$ ipython --no-banner

In [1]: import numpy as np

In [2]: np.set_printoptions(suppress=True, linewidth=200)

In [3]: m1 = np.load("run18.npy")

In [4]: m1.round(3)
Out[4]: 
array([[0.092, 0.123, 0.046, 0.077, 0.077, 0.092, 0.031, 0.123, 0.031, 0.046, 0.092, 0.077, 0.031, 0.062],
       [0.092, 0.015, 0.062, 0.123, 0.077, 0.046, 0.046, 0.123, 0.138, 0.015, 0.077, 0.046, 0.062, 0.077],
       [0.069, 0.125, 0.139, 0.083, 0.097, 0.056, 0.069, 0.069, 0.083, 0.056, 0.069, 0.   , 0.042, 0.042],
       [0.017, 0.136, 0.034, 0.136, 0.085, 0.   , 0.017, 0.085, 0.034, 0.034, 0.153, 0.153, 0.017, 0.102],
       [0.084, 0.072, 0.108, 0.06 , 0.084, 0.108, 0.024, 0.06 , 0.06 , 0.024, 0.036, 0.096, 0.108, 0.072],
       [0.09 , 0.067, 0.067, 0.101, 0.101, 0.09 , 0.101, 0.079, 0.067, 0.022, 0.056, 0.067, 0.045, 0.045],
       [0.015, 0.123, 0.031, 0.108, 0.046, 0.031, 0.154, 0.062, 0.123, 0.062, 0.015, 0.108, 0.077, 0.046],
       [0.059, 0.088, 0.088, 0.015, 0.029, 0.059, 0.132, 0.118, 0.132, 0.132, 0.029, 0.015, 0.   , 0.103],
       [0.119, 0.153, 0.017, 0.102, 0.051, 0.034, 0.102, 0.102, 0.136, 0.017, 0.   , 0.068, 0.085, 0.017],
       [0.   , 0.   , 0.119, 0.045, 0.119, 0.104, 0.06 , 0.075, 0.075, 0.119, 0.06 , 0.09 , 0.119, 0.015],
       [0.059, 0.094, 0.071, 0.094, 0.047, 0.071, 0.106, 0.059, 0.082, 0.   , 0.082, 0.106, 0.071, 0.059],
       [0.017, 0.133, 0.067, 0.133, 0.033, 0.083, 0.017, 0.117, 0.   , 0.017, 0.083, 0.117, 0.05 , 0.133],
       [0.125, 0.016, 0.047, 0.141, 0.047, 0.047, 0.141, 0.031, 0.062, 0.141, 0.016, 0.016, 0.141, 0.031],
       [0.143, 0.016, 0.048, 0.063, 0.111, 0.127, 0.079, 0.079, 0.   , 0.111, 0.079, 0.095, 0.032, 0.016]])

In [5]: # a transition matrix

In [6]: out = np.linalg.inv(m1)

In [7]: round(np.linalg.det(m1) * np.linalg.det(out), 3)
Out[7]: np.float64(1.0)

In [8]: print(np.allclose(out, m1.T))
False

In [9]: print(np.round(np.sort(np.abs(np.linalg.eigvals(m1)))[::-1], 3))
[1.    0.171 0.171 0.129 0.129 0.113 0.113 0.098 0.08  0.08  0.077 0.077 0.069 0.012]

In [10]: p = np.eye(14)[5]

In [11]: for _ in range(7):
    ...:     p = p @ m1
    ...:     print(p.round(3))
    ...: 
[0.09  0.067 0.067 0.101 0.101 0.09  0.101 0.079 0.067 0.022 0.056 0.067 0.045 0.045]
[0.068 0.093 0.065 0.093 0.07  0.064 0.075 0.086 0.074 0.05  0.062 0.079 0.058 0.064]
[0.069 0.086 0.065 0.093 0.07  0.064 0.075 0.087 0.075 0.054 0.063 0.076 0.059 0.063]
[0.069 0.086 0.066 0.092 0.07  0.064 0.076 0.087 0.075 0.055 0.062 0.076 0.059 0.062]
[0.069 0.086 0.066 0.092 0.07  0.065 0.076 0.087 0.075 0.055 0.062 0.076 0.059 0.062]
[0.069 0.086 0.066 0.092 0.07  0.064 0.076 0.087 0.075 0.055 0.062 0.076 0.06  0.062]
[0.069 0.086 0.066 0.092 0.07  0.064 0.076 0.087 0.075 0.055 0.062 0.076 0.06  0.062]
